% ipython --no-banner

In [1]: import numpy as np

In [2]: np.set_printoptions(suppress=True, linewidth=100)

In [3]: O, _ = np.linalg.qr(np.array([[1.0], [1.5]]))

In [4]: m1 = O @ O.T

In [5]: m1.round(2)
Out[5]: 
array([[0.31, 0.46],
       [0.46, 0.69]])

In [6]: left, sigma, VT = np.linalg.svd(m1)

In [7]: np.argmax(sigma[:-1] / (sigma[1:] + 1e-6)) + 1
Out[7]: np.int64(1)

In [8]: out = left[:, :1] @ np.diag(sigma[:1]) @ VT[:1]

In [9]: round(np.linalg.norm(m1 - out, 2), 2), round(sigma[1], 2)
Out[9]: (np.float64(0.0), np.float64(0.0))

In [10]: out.round(2)
Out[10]: 
array([[0.31, 0.46],
       [0.46, 0.69]])

In [11]: np.linalg.matrix_rank(out)
Out[11]: np.int64(1)

In [12]: w, vecs = np.linalg.eigh(m1)

In [13]: np.round(vecs.T @ vecs, 2) + 0
Out[13]: 
array([[1., 0.],
       [0., 1.]])

In [14]: round(w.sum(), 2), round(float(np.trace(m1)), 2)
Out[14]: (np.float64(1.0), 1.0)

In [15]: np.abs(vecs[:, -1]).round(6).argmax()
Out[15]: np.int64(1)

In [16]: np.unique(w.round(6) + 0, return_counts=True)[1]
Out[16]: array([1, 1])

In [17]: np.round(np.linalg.eigvalsh(m1 @ m1), 2) + 0
Out[17]: array([0., 1.])

In [18]: np.round(vecs @ np.diag(w) @ vecs.T, 2)
Out[18]: 
array([[0.31, 0.46],
       [0.46, 0.69]])

In [19]: out = np.array([[-1, 2, 3, -3], [-1, -1, 2, -2], [3, 0, 0, 2], [0, 3, 3, -1]])

In [20]: A = np.triu(out)

In [21]: A
Out[21]: 
array([[-1,  2,  3, -3],
       [ 0, -1,  2, -2],
       [ 0,  0,  0,  2],
       [ 0,  0,  0, -1]])

In [22]: left, sigma, VT = np.linalg.svd(A)

In [23]: sigma.round(2) + 0
Out[23]: array([5.54, 2.05, 1.45, 0.  ])

In [24]: np.argmax(sigma[:-1] / (sigma[1:] + 1e-6)) + 1
Out[24]: np.int64(3)

In [25]: out = left[:, :3] @ np.diag(sigma[:3]) @ VT[:3]

In [26]: round(np.abs(A - out).max(), 2)
Out[26]: np.float64(0.0)

In [27]: np.round(np.linalg.norm(A - out) / np.linalg.norm(A), 2)
Out[27]: np.float64(0.0)

In [28]: out.round(2) + 0
Out[28]: 
array([[-1.,  2.,  3., -3.],
       [ 0., -1.,  2., -2.],
       [ 0.,  0.,  0.,  2.],
       [ 0.,  0.,  0., -1.]])

In [29]: np.linalg.matrix_rank(A, rtol=0.05)
Out[29]: np.int64(3)

In [30]: def softmax(z):
    ...:     e = np.exp(z - z.max(axis=-1, keepdims=True))
    ...:     return e / e.sum(axis=-1, keepdims=True)
    ...: 

In [31]: np.round(softmax(A[3]), 2)
Out[31]: array([0.3 , 0.3 , 0.3 , 0.11])

In [32]: np.round(softmax(A[3] + -2), 2)
Out[32]: array([0.3 , 0.3 , 0.3 , 0.11])

In [33]: softmax(A).sum(axis=1)
Out[33]: array([1., 1., 1., 1.])

In [34]: scores = A @ A.T / np.sqrt(4)

In [35]: np.round(softmax(scores)[3] @ A, 2)
Out[35]: array([-0.49,  0.68,  2.05, -2.15])

In [36]: np.round(softmax(scores + np.triu(np.full(scores.shape, -np.inf), 1)), 2)
Out[36]: 
array([[1.  , 0.  , 0.  , 0.  ],
       [0.62, 0.38, 0.  , 0.  ],
       [0.01, 0.02, 0.98, 0.  ],
       [0.49, 0.29, 0.04, 0.18]])

In [37]: softmax(scores).round(6).argmax(axis=1)
Out[37]: array([0, 0, 2, 0])

In [38]: C = np.array([[-0.8, 0.0, -1.0]])

In [39]: rng = np.random.default_rng(87)

In [40]: J = np.array([[-1],
    ...:     [-9],
    ...:     [0],
    ...:     [-1],
    ...:     [-7],
    ...:     [-6],
    ...:     [1],
    ...:     [-6],
    ...:     [-1],
    ...:     [-4],
    ...:     [-9],
    ...:     [-4],
    ...:     [0],
    ...:     [4],
    ...:     [5],
    ...:     [-3],
    ...:     [-6],
    ...:     [4],
    ...:     [-5],
    ...:     [0],
    ...:     [-7],
    ...:     [3],
    ...:     [3],
    ...:     [-5],
    ...:     [2],
    ...:     [-4]]) @ C + 0.3 * rng.normal(size=(26, 3))

In [41]: J.round(2)
Out[41]: 
array([[ 0.95, -0.04,  1.14],
       [ 7.67, -0.2 ,  8.82],
       [ 0.25,  0.01,  0.48],
       [ 0.49, -0.25,  1.01],
       [ 5.45,  0.56,  7.02],
       [ 4.46,  0.17,  5.59],
       [-0.58, -0.12, -1.22],
       [ 4.7 , -0.4 ,  5.74],
       [ 0.47,  0.23,  1.26],
       [ 2.85, -0.22,  3.98],
       [ 7.53, -0.01,  8.98],
       [ 3.11, -0.37,  3.98],
       [ 0.06, -0.12,  0.08],
       [-2.9 , -0.21, -3.79],
       [-3.72,  0.02, -5.48],
       [ 2.95, -0.12,  3.29],
       [ 4.79, -0.14,  5.91],
       [-3.14,  0.64, -3.58],
       [ 3.91,  0.08,  4.68],
       [-0.27,  0.23,  0.04],
       [ 5.49,  0.03,  6.99],
       [-2.72, -0.11, -3.08],
       [-2.54, -0.21, -2.88],
       [ 3.89,  0.16,  4.39],
       [-2.29,  0.29, -1.89],
       [ 2.87,  0.22,  3.93]])

In [42]: out = J + rng.integers(-2, 3, (26, 1)) @ rng.integers(-2, 3, (1, 3))

In [43]: out.round(2)
Out[43]: 
array([[ 0.95, -0.04,  1.14],
       [ 7.67, -0.2 ,  8.82],
       [ 0.25,  0.01,  0.48],
       [-0.51,  0.75, -0.99],
       [ 7.45, -1.44, 11.02],
       [ 5.46, -0.83,  7.59],
       [ 1.42, -2.12,  2.78],
       [ 5.7 , -1.4 ,  7.74],
       [ 0.47,  0.23,  1.26],
       [ 1.85,  0.78,  1.98],
       [ 7.53, -0.01,  8.98],
       [ 1.11,  1.63, -0.02],
       [ 1.06, -1.12,  2.08],
       [-3.9 ,  0.79, -5.79],
       [-4.72,  1.02, -7.48],
       [ 0.95,  1.88, -0.71],
       [ 3.79,  0.86,  3.91],
       [-2.14, -0.36, -1.58],
       [ 1.91,  2.08,  0.68],
       [-1.27,  1.23, -1.96],
       [ 7.49, -1.97, 10.99],
       [-2.72, -0.11, -3.08],
       [-0.54, -2.21,  1.12],
       [ 4.89, -0.84,  6.39],
       [-3.29,  1.29, -3.89],
       [ 0.87,  2.22, -0.07]])

In [44]: np.round(out - J, 2)
Out[44]: 
array([[ 0.,  0.,  0.],
       [ 0.,  0.,  0.],
       [ 0.,  0.,  0.],
       [-1.,  1., -2.],
       [ 2., -2.,  4.],
       [ 1., -1.,  2.],
       [ 2., -2.,  4.],
       [ 1., -1.,  2.],
       [ 0.,  0.,  0.],
       [-1.,  1., -2.],
       [ 0.,  0.,  0.],
       [-2.,  2., -4.],
       [ 1., -1.,  2.],
       [-1.,  1., -2.],
       [-1.,  1., -2.],
       [-2.,  2., -4.],
       [-1.,  1., -2.],
       [ 1., -1.,  2.],
       [-2.,  2., -4.],
       [-1.,  1., -2.],
       [ 2., -2.,  4.],
       [ 0.,  0.,  0.],
       [ 2., -2.,  4.],
       [ 1., -1.,  2.],
       [-1.,  1., -2.],
       [-2.,  2., -4.]])
